$ python -q
>>> import numpy as np
>>> from numpy import linalg as LA
>>> np.set_printoptions(precision=4, suppress=True, linewidth=100, legacy="1.25")
>>> J = np.loadtxt("m.csv", delimiter=",")
>>> print(J)
[[-0.1088 -0.1206  0.0556  0.1716 -0.042  -0.0383  0.4503 -0.1     0.0999 -0.6314 -0.5626]
 [-0.0363 -0.352   0.4839  0.4908 -0.0409 -0.1397  0.3912  0.2287 -0.1617  0.36    0.1324]
 [-0.1814 -0.177  -0.0764  0.3582 -0.0366  0.04   -0.1906  0.1297  0.5953 -0.3614  0.5105]
 [-0.2176  0.2624 -0.0189 -0.191  -0.3977  0.4354  0.2176  0.6483  0.1275  0.0859 -0.0891]
 [ 0.6892  0.3202  0.0217  0.389  -0.0641 -0.0846 -0.1704  0.1748  0.3093  0.1079 -0.3042]
 [-0.3627  0.2215 -0.035   0.1756 -0.6837 -0.4401 -0.1831 -0.254  -0.0036  0.1346 -0.0994]
 [ 0.1814 -0.5785  0.0272 -0.0429 -0.3293  0.0876 -0.5134  0.2634 -0.3213 -0.2193 -0.1716]
 [ 0.2902  0.1538  0.5909 -0.171  -0.3493  0.331   0.0606 -0.3854 -0.0057 -0.221   0.2846]
 [ 0.399  -0.3372 -0.3948 -0.3194 -0.3366 -0.2544  0.4505 -0.0436  0.1921  0.0889  0.2037]
 [ 0.1088  0.3365  0.1107 -0.1155  0.0623 -0.5287  0.0508  0.4116 -0.3399 -0.4309  0.3046]
 [ 0.1088  0.1566 -0.4867  0.4861 -0.1332  0.3543  0.1584 -0.1278 -0.4918 -0.1165  0.2243]]
>>> print(LA.svd(J, compute_uv=False))
[1. 1. 1. 1. 1. 1. 1. 1. 1. 1. 1.]
>>> print(LA.norm(J, axis=0))
[1. 1. 1. 1. 1. 1. 1. 1. 1. 1. 1.]
>>> print(np.round(J[:, 1] @ J[:, 2], 4))
-0.0
>>> x0 = np.array([-2, 1, -2, -2, 1, 1, 0, 0, -1, 0, 2])
>>> print(11 - LA.matrix_rank(J - np.eye(11), tol=1e-8))
1
>>> X = np.array([[1, 0, 0, 0, -3],
...     [2, -1, 0, 0, -2],
...     [0, 0, -3, 0, 0],
...     [0, 0, 0, 2, 0],
...     [1, -2, 0, 0, -1]])
>>> print(X.sum(axis=1))
[-2 -1 -3  2 -2]
>>> X[:, 5]
Traceback (most recent call last):
  File "<python-input-12>", line 1, in <module>
    X[:, 5]
    ~^^^^^^
IndexError: index 5 is out of bounds for axis 1 with size 5
>>> print(X.mean(axis=0))
[ 0.8 -0.6 -0.6  0.4 -1.2]
>>> print(X.sum(axis=0))
[ 4 -3 -3  2 -6]
>>> print(LA.matrix_rank(X))
5
>>> print(round(float(LA.norm(X)), 4))
6.1644
>>> print(LA.svd(X, compute_uv=False))
[4.5678 3.     2.     1.9142 0.6862]
>>> print(np.diff(X, axis=0))
[[ 1 -1  0  0  1]
 [-2  1 -3  0  2]
 [ 0  0  3  2  0]
 [ 1 -2  0 -2 -1]]
>>> print(np.unravel_index(np.abs(X).argmax(), X.shape))
(0, 4)
>>> print(np.abs(X).max())
3
>>> LA.rank(X)
Traceback (most recent call last):
  File "<python-input-21>", line 1, in <module>
    LA.rank(X)
    ^^^^^^^
AttributeError: module 'numpy.linalg' has no attribute 'rank'
>>> rng = np.random.default_rng(967)
>>> labels = rng.permutation(5)
>>> other = X[:, labels] * rng.choice([-1, 1], 5)
>>> print(other)
[[0 3 1 0 0]
 [0 2 2 0 1]
 [3 0 0 0 0]
 [0 0 0 2 0]
 [0 1 1 0 2]]
>>> U, _, VT = LA.svd(X.T @ other)
>>> print(np.round(LA.lstsq(X, other)[0], 4) + 0)
[[ 0.  0.  1.  0.  0.]
 [ 0.  0.  0.  0. -1.]
 [-1.  0.  0.  0.  0.]
 [ 0.  0.  0.  1.  0.]
 [ 0. -1.  0.  0.  0.]]
>>> U, sig, VT = LA.svd(other, full_matrices=False)
>>> print(sig)
[4.5678 3.     2.     1.9142 0.6862]
>>> print(np.cumsum(sig ** 2) / np.sum(sig ** 2))
[0.5491 0.7859 0.8912 0.9876 1.    ]
>>> print(np.round(np.sqrt((sig ** 2).sum()), 4), round(float(LA.norm(other)), 4))
6.1644 6.1644
>>> print(np.allclose(U * sig @ VT, other))
True
>>> print(np.abs(VT[0]))
[0.     0.7916 0.5147 0.     0.3293]
>>> print(np.round(U.T @ other @ VT.T, 4) + 0)
[[4.5678 0.     0.     0.     0.    ]
 [0.     3.     0.     0.     0.    ]
 [0.     0.     2.     0.     0.    ]
 [0.     0.     0.     1.9142 0.    ]
 [0.     0.     0.     0.     0.6862]]
>>> print(np.abs(U[:, 0]).round(6).argmax())
1
